% ipython --no-banner

In [1]: import numpy as np

In [2]: from numpy import linalg as LA

In [3]: np.set_printoptions(precision=2, suppress=True, linewidth=120)

In [4]: X = np.array([[-3, -1, -1],
   ...:     [-1, 2, 3],
   ...:     [2, 2, 2],
   ...:     [-1, 0, -1],
   ...:     [3, 2, -1],
   ...:     [1, -3, 0],
   ...:     [-2, -2, -3],
   ...:     [1, 1, 3],
   ...:     [-1, 3, 2],
   ...:     [3, 2, 2]])

In [5]: X[-1] = X[0] + 4 * X[1]

In [6]: X
Out[6]: 
array([[-3, -1, -1],
       [-1,  2,  3],
       [ 2,  2,  2],
       [-1,  0, -1],
       [ 3,  2, -1],
       [ 1, -3,  0],
       [-2, -2, -3],
       [ 1,  1,  3],
       [-1,  3,  2],
       [-7,  7, 11]])

In [7]: Ac = X - X.mean(axis=0)

In [8]: V = LA.svd(Ac)[2][:1]

In [9]: M2 = Ac - Ac @ V.T @ V

In [10]: (Ac @ V.T).std(axis=0)
Out[10]: array([4.71])

In [11]: np.diag(V.T @ V)
Out[11]: array([0.15, 0.26, 0.58])

In [12]: round(float(LA.norm(M2) / LA.norm(Ac)), 2)
Out[12]: 0.46

In [13]: LA.norm(M2, axis=1).round(6).argmax()
Out[13]: np.int64(4)

In [14]: Ac = (X - X.mean(axis=0)) / X.std(axis=0)

In [15]: np.argwhere(np.abs(Ac) > 2)
Out[15]: 
array([[9, 0],
       [9, 1],
       [9, 2]])

In [16]: coef = LA.lstsq(np.delete(Ac, 1, axis=1), Ac[:, 1])[0]

In [17]: coef
Out[17]: array([0.09, 0.9 ])

In [18]: np.abs(coef).argmax()
Out[18]: np.int64(1)

In [19]: cov = np.cov(X, rowvar=False)

In [20]: LA.eigvalsh(cov)[::-1]
Out[20]: array([24.66,  5.32,  1.46])

In [21]: np.corrcoef(X.T)
Out[21]: 
array([[ 1.  , -0.41, -0.56],
       [-0.41,  1.  ,  0.85],
       [-0.56,  0.85,  1.  ]])

In [22]: X.std(axis=0)
Out[22]: array([2.71, 2.7 , 3.69])

In [23]: np.polyfit(X[:, 1], X[:, 0], 1)
Out[23]: array([-0.41, -0.34])

In [24]: z = X[:, 0] > np.median(X[:, 0])

In [25]: u = X[z].mean(axis=0) - X[~z].mean(axis=0)

In [26]: np.argsort(-np.abs(u).round(6), kind="stable")
Out[26]: array([0, 1, 2])

In [27]: z.astype(int)
Out[27]: array([0, 0, 1, 0, 1, 1, 0, 1, 0, 0])

In [28]: ((X - X.mean(axis=0)) @ u > 0).astype(int)
Out[28]: array([0, 0, 1, 1, 1, 1, 1, 1, 0, 0])

In [29]: W0 = np.load("block6.npy")

In [30]: W0
Out[30]: 
array([[3., 2., 0., 2., 0., 0., 0.],
       [2., 3., 0., 2., 0., 0., 0.],
       [0., 0., 3., 0., 2., 2., 2.],
       [2., 2., 0., 3., 0., 0., 0.],
       [0., 0., 2., 0., 3., 2., 2.],
       [0., 0., 2., 0., 2., 3., 2.],
       [0., 0., 2., 0., 2., 2., 3.]])

In [31]: Q, r_ = LA.qr(W0)

In [32]: np.allclose(r_.T @ r_, W0.T @ W0)
Out[32]: True

In [33]: round(abs(r_[0, 0]), 2), round(float(LA.norm(W0[:, 0])), 2)
Out[33]: (np.float64(4.12), 4.12)

In [34]: Q @ r_
Out[34]: 
array([[3., 2., 0., 2., 0., 0., 0.],
       [2., 3., 0., 2., 0., 0., 0.],
       [0., 0., 3., 0., 2., 2., 2.],
       [2., 2., 0., 3., 0., 0., 0.],
       [0., 0., 2., 0., 3., 2., 2.],
       [0., 0., 2., 0., 2., 3., 2.],
       [0., 0., 2., 0., 2., 2., 3.]])

In [35]: cent = X[[2, 5]].astype(float)

In [36]: for _ in range(5):
    ...:     z = LA.norm(X[:, None] - cent, axis=-1).argmin(axis=1)
    ...:     cent = np.array([X[z == j].mean(axis=0) for j in range(2)])
    ...: 

In [37]: z
Out[37]: array([1, 0, 0, 1, 1, 1, 1, 0, 0, 0])

In [38]: cent
Out[38]: 
array([[-1.2,  3. ,  4.2],
       [-0.4, -0.8, -1.2]])

In [39]: low = LA.cholesky(W0)

In [40]: np.diag(low) ** 2
Out[40]: array([3.  , 1.67, 3.  , 1.4 , 1.67, 1.4 , 1.29])

In [41]: LA.eigvalsh(W0).min() > 0
Out[41]: np.True_

In [42]: x0 = np.ones(7)

In [43]: for _ in range(5):
    ...:     x0 = W0 @ x0
    ...:     x0 /= LA.norm(x0)
    ...:     print(round(x0 @ W0 @ x0, 2))
    ...: 
8.38
8.57
8.72
8.82
8.89

In [44]: x0
Out[44]: array([0.14, 0.14, 0.49, 0.14, 0.49, 0.49, 0.49])

In [45]: w, V = LA.eigh(W0)

In [46]: np.round(V.T @ V, 2) + 0
Out[46]: 
array([[1., 0., 0., 0., 0., 0., 0.],
       [0., 1., 0., 0., 0., 0., 0.],
       [0., 0., 1., 0., 0., 0., 0.],
       [0., 0., 0., 1., 0., 0., 0.],
       [0., 0., 0., 0., 1., 0., 0.],
       [0., 0., 0., 0., 0., 1., 0.],
       [0., 0., 0., 0., 0., 0., 1.]])

In [47]: np.unique(w.round(6) + 0, return_counts=True)[1]
Out[47]: array([5, 1, 1])

In [48]: np.abs(V[:, -1]).round(6).argmax()
Out[48]: np.int64(2)

In [49]: M = np.load("a.npy")

In [50]: M
Out[50]: 
array([[ 21,   3,   3,   3,   3,   0,   2,   2,   2],
       [  3, -18,   3,   2,   0,   1,   3,   2,   0],
       [  1,   2,  -9,   1,   2,   3,   0,   0,   1],
       [  2,   3,   3, -20,   2,   1,   1,   2,   0],
       [  2,   0,   3,   1,   3,   2,   0,   2,   0],
       [  3,   3,   0,   2,   0, -18,   1,   3,   3],
       [  1,   0,   3,   1,   1,   1, -17,   1,   3],
       [  3,   0,   1,   3,   1,   3,   3, -17,   0],
       [  0,   0,   3,   1,   1,   3,   3,   1, -18]])

In [51]: u = np.array([6, 0, 0, 5, 4, 7, 1, 0, 8])

In [52]: M2 = M + np.outer(u, np.eye(9)[6])

In [53]: M2
Out[53]: 
array([[ 21.,   3.,   3.,   3.,   3.,   0.,   8.,   2.,   2.],
       [  3., -18.,   3.,   2.,   0.,   1.,   3.,   2.,   0.],
       [  1.,   2.,  -9.,   1.,   2.,   3.,   0.,   0.,   1.],
       [  2.,   3.,   3., -20.,   2.,   1.,   6.,   2.,   0.],
       [  2.,   0.,   3.,   1.,   3.,   2.,   4.,   2.,   0.],
       [  3.,   3.,   0.,   2.,   0., -18.,   8.,   3.,   3.],
       [  1.,   0.,   3.,   1.,   1.,   1., -16.,   1.,   3.],
       [  3.,   0.,   1.,   3.,   1.,   3.,   3., -17.,   0.],
       [  0.,   0.,   3.,   1.,   1.,   3.,  11.,   1., -18.]])

In [54]: np.round(LA.det(M2) / LA.det(M), 2), round(1 + LA.solve(M, u)[6], 2)
Out[54]: (np.float64(0.95), np.float64(0.95))
